$ ipython --no-banner

In [1]: import numpy as np

In [2]: np.set_printoptions(precision=2, suppress=True, linewidth=140, legacy="1.25")

In [3]: def tidy(a):
   ...:     return np.round(a, 2) + 0
   ...: 

In [4]: K = np.load("w.npy")

In [5]: K
Out[5]: 
array([[ 0.,  0.,  7., -2., -7., -3.,  7., -9.,  5., -6.],
       [ 0.,  0., -5.,  8., -9., -3.,  0., -9.,  6.,  6.],
       [ 7., -5.,  0.,  0.,  0.,  0.,  0.,  0.,  0.,  0.],
       [-2.,  8.,  0.,  0.,  0.,  0.,  0.,  0.,  0.,  0.],
       [-7., -9.,  0.,  0.,  0.,  0.,  0.,  0.,  0.,  0.],
       [-3., -3.,  0.,  0.,  0.,  0.,  0.,  0.,  0.,  0.],
       [ 7.,  0.,  0.,  0.,  0.,  0.,  0.,  0.,  0.,  0.],
       [-9., -9.,  0.,  0.,  0.,  0.,  0.,  0.,  0.,  0.],
       [ 5.,  6.,  0.,  0.,  0.,  0.,  0.,  0.,  0.,  0.],
       [-6.,  6.,  0.,  0.,  0.,  0.,  0.,  0.,  0.,  0.]])

In [6]: # rank 4

In [7]: tidy(K @ np.linalg.pinv(K) @ K)
Out[7]: 
array([[ 0.,  0.,  7., -2., -7., -3.,  7., -9.,  5., -6.],
       [ 0.,  0., -5.,  8., -9., -3.,  0., -9.,  6.,  6.],
       [ 7., -5.,  0.,  0.,  0.,  0.,  0.,  0.,  0.,  0.],
       [-2.,  8.,  0.,  0.,  0.,  0.,  0.,  0.,  0.,  0.],
       [-7., -9.,  0.,  0.,  0.,  0.,  0.,  0.,  0.,  0.],
       [-3., -3.,  0.,  0.,  0.,  0.,  0.,  0.,  0.,  0.],
       [ 7.,  0.,  0.,  0.,  0.,  0.,  0.,  0.,  0.,  0.],
       [-9., -9.,  0.,  0.,  0.,  0.,  0.,  0.,  0.,  0.],
       [ 5.,  6.,  0.,  0.,  0.,  0.,  0.,  0.,  0.,  0.],
       [-6.,  6.,  0.,  0.,  0.,  0.,  0.,  0.,  0.,  0.]])

In [8]: tidy(np.trace(np.linalg.pinv(K) @ K))
Out[8]: 4.0

In [9]: np.allclose(K[:-1].T @ np.linalg.lstsq(K[:-1].T, K[-1])[0], K[-1])
Out[9]: True

In [10]: np.abs(np.diag(np.linalg.qr(K)[1])) > 1e-9
Out[10]: array([ True,  True,  True,  True, False, False, False, False, False, False])

In [11]: rank = np.linalg.matrix_rank(K)

In [12]: rank
Out[12]: 4

In [13]: ns = np.linalg.svd(K)[2][rank:].T

In [14]: np.allclose(K @ ns, 0)
Out[14]: True

In [15]: [int(np.linalg.matrix_rank(np.delete(K, i, axis=0))) for i in range(10)]
Out[15]: [3, 3, 4, 4, 4, 4, 4, 4, 4, 4]

In [16]: [int(np.linalg.matrix_rank(K[:, :j + 1])) for j in range(10)]
Out[16]: [1, 2, 3, 4, 4, 4, 4, 4, 4, 4]

In [17]: ns.shape
Out[17]: (10, 6)

In [18]: np.linalg.matrix_rank(K.T @ K), np.linalg.matrix_rank(K @ K.T)
Out[18]: (4, 4)

In [19]: U, s, vt = np.linalg.svd(K)

In [20]: tidy(s)
Out[20]: array([20.35, 20.35, 14.83, 14.83,  0.  ,  0.  ,  0.  ,  0.  ,  0.  ,  0.  ])

In [21]: np.argmax(s[:-1] / (s[1:] + 1e-6)) + 1
Out[21]: 4

In [22]: Y = U[:, :4] @ np.diag(s[:4]) @ vt[:4]

In [23]: tidy(np.linalg.norm(K - Y, 2)), tidy(s[4])
Out[23]: (0.0, 0.0)

In [24]: tidy(np.abs(K - Y).max())
Out[24]: 0.0

In [25]: tidy(Y)
Out[25]: 
array([[ 0.,  0.,  7., -2., -7., -3.,  7., -9.,  5., -6.],
       [ 0.,  0., -5.,  8., -9., -3.,  0., -9.,  6.,  6.],
       [ 7., -5.,  0.,  0.,  0.,  0.,  0.,  0.,  0.,  0.],
       [-2.,  8.,  0.,  0.,  0.,  0.,  0.,  0.,  0.,  0.],
       [-7., -9.,  0.,  0.,  0.,  0.,  0.,  0.,  0.,  0.],
       [-3., -3.,  0.,  0.,  0.,  0.,  0.,  0.,  0.,  0.],
       [ 7.,  0.,  0.,  0.,  0.,  0.,  0.,  0.,  0.,  0.],
       [-9., -9.,  0.,  0.,  0.,  0.,  0.,  0.,  0.,  0.],
       [ 5.,  6.,  0.,  0.,  0.,  0.,  0.,  0.,  0.,  0.],
       [-6.,  6.,  0.,  0.,  0.,  0.,  0.,  0.,  0.,  0.]])
